$ python -q
>>> import numpy as np
>>> np.set_printoptions(suppress=True, linewidth=160)
>>> def tidy(a):
...     return np.round(a, 1) + 0
... 
>>> X = np.array([[0, -2, 0, -2, 0, -2],
...     [0, 2, 0, 2, 0, 2],
...     [1, -2, 1, -2, 1, -2],
...     [0, -2, 0, -2, 0, -2],
...     [0, 2, 0, 2, 0, 2],
...     [1, -2, 1, -2, 1, -2]])
>>> gram = X.T @ X
>>> gram
array([[ 2, -4,  2, -4,  2, -4],
       [-4, 24, -4, 24, -4, 24],
       [ 2, -4,  2, -4,  2, -4],
       [-4, 24, -4, 24, -4, 24],
       [ 2, -4,  2, -4,  2, -4],
       [-4, 24, -4, 24, -4, 24]])
>>> tidy(np.linalg.svd(X, compute_uv=False) ** 2)
array([74.1,  3.9,  0. ,  0. ,  0. ,  0. ])
>>> np.allclose(gram, gram.T)
True
>>> np.diag(gram)
array([ 2, 24,  2, 24,  2, 24])
>>> tidy(X @ np.linalg.pinv(X) @ X)
array([[ 0., -2.,  0., -2.,  0., -2.],
       [ 0.,  2.,  0.,  2.,  0.,  2.],
       [ 1., -2.,  1., -2.,  1., -2.],
       [ 0., -2.,  0., -2.,  0., -2.],
       [ 0.,  2.,  0.,  2.,  0.,  2.],
       [ 1., -2.,  1., -2.,  1., -2.]])
>>> np.abs(np.diag(np.linalg.qr(X)[1])) > 1e-9
array([ True,  True, False, False, False, False])
>>> np.unique(X.round(6), axis=0).shape
(3, 6)
>>> tidy(np.trace(np.linalg.pinv(X) @ X))
np.float64(2.0)
>>> K = np.array([[15, 1, 5, 5, 0, 2],
...     [0, 17, 5, 1, 4, 3],
...     [0, 5, -7, 0, 4, 0],
...     [1, 1, 1, 8, 4, 4],
...     [3, 5, 1, 4, 18, 2],
...     [1, 1, 1, 3, 4, 5]])
>>> K
array([[15,  1,  5,  5,  0,  2],
       [ 0, 17,  5,  1,  4,  3],
       [ 0,  5, -7,  0,  4,  0],
       [ 1,  1,  1,  8,  4,  4],
       [ 3,  5,  1,  4, 18,  2],
       [ 1,  1,  1,  3,  4,  5]])
>>> rng = np.random.default_rng(174)
>>> idx = rng.permutation(6)
>>> idx
array([5, 1, 4, 2, 0, 3])
>>> Y = K[idx][:, idx]
>>> np.trace(Y)
np.int64(56)
>>> Y
array([[ 5,  1,  4,  1,  1,  3],
       [ 3, 17,  4,  5,  0,  1],
       [ 2,  5, 18,  1,  3,  4],
       [ 0,  5,  4, -7,  0,  0],
       [ 2,  1,  0,  5, 15,  5],
       [ 4,  1,  4,  1,  1,  8]])
>>> np.diag(Y)
array([ 5, 17, 18, -7, 15,  8])
>>> tidy(np.sort(np.abs(np.linalg.eigvals(Y))))
array([ 2.9,  7.9,  8. , 12.3, 15.2, 25.5])
>>> tidy(np.abs(np.linalg.eigvals(Y)).max())
np.float64(25.5)
>>> np.linalg.matrix_power(Y, 2)
array([[ 50,  51, 112,  15,  35,  61],
       [ 78, 338, 176,  58,  16,  50],
       [ 83, 189, 372,  57, 105, 130],
       [ 23,  70,  64,  78,  12,  21],
       [ 63,  64,  52,  52, 232, 122],
       [ 65,  55, 128,  19,  39,  98]])
>>> (Y - Y.T) / 2
array([[ 0. , -1. ,  1. ,  0.5, -0.5, -0.5],
       [ 1. ,  0. , -0.5,  0. , -0.5,  0. ],
       [-1. ,  0.5,  0. , -1.5,  1.5,  0. ],
       [-0.5,  0. ,  1.5,  0. , -2.5, -0.5],
       [ 0.5,  0.5, -1.5,  2.5,  0. ,  2. ],
       [ 0.5,  0. ,  0. ,  0.5, -2. ,  0. ]])
>>> tidy(np.sort(np.abs(np.linalg.eigvals(Y))))
array([ 2.9,  7.9,  8. , 12.3, 15.2, 25.5])
>>> Y @ Y
array([[ 50,  51, 112,  15,  35,  61],
       [ 78, 338, 176,  58,  16,  50],
       [ 83, 189, 372,  57, 105, 130],
       [ 23,  70,  64,  78,  12,  21],
       [ 63,  64,  52,  52, 232, 122],
       [ 65,  55, 128,  19,  39,  98]])
>>> vec = np.array([0, 0, 1, 2, 4, 3])
>>> h1 = np.maximum(K @ vec, 0)
>>> np.flatnonzero(h1 > 1e-9)
array([0, 1, 2, 3, 4, 5])
>>> tidy(np.tanh(K @ vec))
array([1., 1., 1., 1., 1., 1.])
